$ ipython --no-banner

In [1]: import numpy as np

In [2]: np.set_printoptions(suppress=True, linewidth=200)

In [3]: rnd = lambda a: np.round(a, 4) + 0

In [4]: A = np.array([[0, 0, 0, 1], [0, 0, 1, 0], [0, 1, 0, 0], [1, 0, 0, 0]])

In [5]: A2 = np.linalg.inv(A)

In [6]: rnd(np.linalg.cond(A))
Out[6]: np.float64(1.0)

In [7]: A2
Out[7]: 
array([[0., 0., 0., 1.],
       [0., 0., 1., 0.],
       [0., 1., 0., 0.],
       [1., 0., 0., 0.]])

In [8]: rnd(np.linalg.slogdet(A)[0])
Out[8]: np.float64(1.0)

In [9]: np.allclose(A2, A.T)
Out[9]: True

In [10]: F = np.loadtxt("run14.csv", delimiter=",")

In [11]: F
Out[11]: 
array([[1., 0., 0., 0., 0., 0., 0.],
       [0., 0., 0., 0., 0., 1., 0.],
       [0., 0., 0., 0., 1., 0., 0.],
       [0., 1., 0., 0., 0., 0., 0.],
       [0., 0., 0., 0., 0., 0., 1.],
       [0., 0., 1., 0., 0., 0., 0.],
       [0., 0., 0., 1., 0., 0., 0.]])

In [12]: W1 = np.array([[3, 3, 0, 0, 5, 6],
    ...:     [9, 1, 2, 5, 7, 3],
    ...:     [4, 3, 1, 5, 4, 4],
    ...:     [6, 7, 2, 0, 6, 4],
    ...:     [4, 7, 7, 5, 9, 5],
    ...:     [1, 5, 8, 9, 5, 0],
    ...:     [5, 5, 1, 0, 0, 0]])

In [13]: coef = np.array([1, 1, 0, 0, 0, 1])

In [14]: hid = np.maximum(F @ W1 + coef, 0)

In [15]: np.linalg.matrix_rank(hid)
Out[15]: np.int64(6)

In [16]: hid
Out[16]: 
array([[ 4.,  4.,  0.,  0.,  5.,  7.],
       [ 2.,  6.,  8.,  9.,  5.,  1.],
       [ 5.,  8.,  7.,  5.,  9.,  6.],
       [10.,  2.,  2.,  5.,  7.,  4.],
       [ 6.,  6.,  1.,  0.,  0.,  1.],
       [ 5.,  4.,  1.,  5.,  4.,  5.],
       [ 7.,  8.,  2.,  0.,  6.,  5.]])

In [17]: cent = np.array([[7, -7], [-5, 0], [-4, 4], [5, 2], [9, -9], [4, -8]])

In [18]: W1 @ cent
Out[18]: 
array([[  75, -114],
       [ 150, -132],
       [  86,  -82],
       [  69, -120],
       [  91, -111],
       [  40,   -2],
       [   6,  -31]])

In [19]: hid @ cent
Out[19]: 
array([[  81., -129.],
       [  46.,  -17.],
       [  97., -126.],
       [ 156., -147.],
       [  12.,  -46.],
       [  92.,  -97.],
       [  75., -135.]])

In [20]: rnd(np.linalg.det(A))
Out[20]: np.float64(1.0)

In [21]: np.flatnonzero(np.linalg.matrix_power((A != 0) + (A.T != 0) + np.eye(4), 4)[3])
Out[21]: array([0, 3])

In [22]: (np.linalg.matrix_power((A != 0) + (A.T != 0) + np.eye(4), 4) > 0).astype(int)
Out[22]: 
array([[1, 0, 0, 1],
       [0, 1, 1, 0],
       [0, 1, 1, 0],
       [1, 0, 0, 1]])

In [23]: A @ A
Out[23]: 
array([[1, 0, 0, 0],
       [0, 1, 0, 0],
       [0, 0, 1, 0],
       [0, 0, 0, 1]])
